$ python -q
>>> import numpy as np
>>> from numpy import linalg as LA
>>> np.set_printoptions(precision=1, suppress=True, linewidth=140)
>>> W0 = np.array([[3, -2, 3, -1], [-1, 3, -2, 3], [3, -1, 3, -2], [-2, 3, -1, 3]])
>>> th = np.radians(15)
>>> R = np.eye(4)
>>> R[3, 3] = R[2, 2] = np.cos(th)
>>> R[3, 2], R[2, 3] = -np.sin(th), np.sin(th)
>>> R
array([[ 1. ,  0. ,  0. ,  0. ],
       [ 0. ,  1. ,  0. ,  0. ],
       [ 0. ,  0. ,  1. ,  0.3],
       [ 0. ,  0. , -0.3,  1. ]])
>>> other = W0 @ R.T
>>> print(np.allclose(W0 @ W0.T, other @ other.T))
True
>>> np.allclose(LA.norm(W0, axis=1), LA.norm(other, axis=1))
True
>>> np.abs(other - W0).max(axis=0)
array([0. , 0. , 0.8, 0.7])
>>> print(R[:, 2] @ R[:, 1])
0.0
>>> np.round(R.T @ R, 1) + 0
array([[1., 0., 0., 0.],
       [0., 1., 0., 0.],
       [0., 0., 1., 0.],
       [0., 0., 0., 1.]])
>>> print(np.round(R @ R.T, 1) + 0)
[[1. 0. 0. 0.]
 [0. 1. 0. 0.]
 [0. 0. 1. 0.]
 [0. 0. 0. 1.]]
>>> print(LA.norm(R, axis=0))
[1. 1. 1. 1.]
>>> LA.svd(R, compute_uv=False)
array([1., 1., 1., 1.])
>>> data = np.load("x.npy")
>>> data
array([[-8, -1, -7, -9],
       [-1,  4, -2,  0],
       [-7, -2,  0, -3],
       [-9,  0, -3, 10]])
>>> # equal to its transpose
>>> rng = np.random.default_rng(78522)
>>> idx = rng.permutation(4)
>>> other = data[:, idx] * rng.choice([-1, 1], 4)
>>> other
array([[-9,  1,  8,  7],
       [ 0, -4,  1,  2],
       [-3,  2,  7,  0],
       [10,  0,  9,  3]])
>>> U, _, Vt = LA.svd(data.T @ other)
>>> np.round(LA.lstsq(data, other)[0], 1) + 0
array([[ 0.,  0., -1.,  0.],
       [ 0., -1.,  0.,  0.],
       [ 0.,  0.,  0., -1.],
       [ 1.,  0.,  0.,  0.]])
